In [1]: import numpy as np

In [2]: np.set_printoptions(precision=3, suppress=True, linewidth=140)

In [3]: tidy = lambda a: np.round(a, 3) + 0

In [4]: C = np.sign(np.array([[0, 0, -3], [2, -3, 3], [-1, 2, 2]]))

In [5]: other = (np.tril(C, -1) + np.eye(3)) @ (np.triu(C, 1) + np.eye(3))

In [6]: vals = np.array([-2, 5, -3])

In [7]: E = np.rint(other * vals @ np.linalg.inv(other)) + 0

In [8]: E
Out[8]: 
array([[  0.,  -1.,   1.],
       [-21.,  12.,  -7.],
       [-27.,  17., -12.]])

In [9]: q, Rm = np.linalg.qr(E)

In [10]: tidy(q)
Out[10]: 
array([[ 0.   , -0.72 ,  0.694],
       [ 0.614, -0.548, -0.568],
       [ 0.789,  0.426,  0.442]])

In [11]: np.allclose(Rm.T @ Rm, E.T @ E)
Out[11]: True

In [12]: tidy(q.T @ q)
Out[12]: 
array([[1., 0., 0.],
       [0., 1., 0.],
       [0., 0., 1.]])

In [13]: tidy(np.abs(np.diag(Rm)))
Out[13]: array([34.205,  1.39 ,  0.631])

In [14]: print(np.einsum("ii->", E))
0.0

In [15]: print(tidy(np.linalg.det(E[::-1])))
-30.0

In [16]: E.sum(axis=0)
Out[16]: array([-48.,  28., -18.])

In [17]: E - E[0]
Out[17]: 
array([[  0.,   0.,   0.],
       [-21.,  13.,  -8.],
       [-27.,  18., -13.]])

In [18]: print(E.shape)
(3, 3)

In [19]: np.abs(E).max()
Out[19]: np.float64(27.0)

In [20]: np.linalg.matrix_rank(E)
Out[20]: np.int64(3)

In [21]: tidy(E.mean(axis=0))
Out[21]: array([-16.   ,   9.333,  -6.   ])

In [22]: tidy(np.linalg.svd(E, compute_uv=False))
Out[22]: array([42.35 ,  2.094,  0.338])
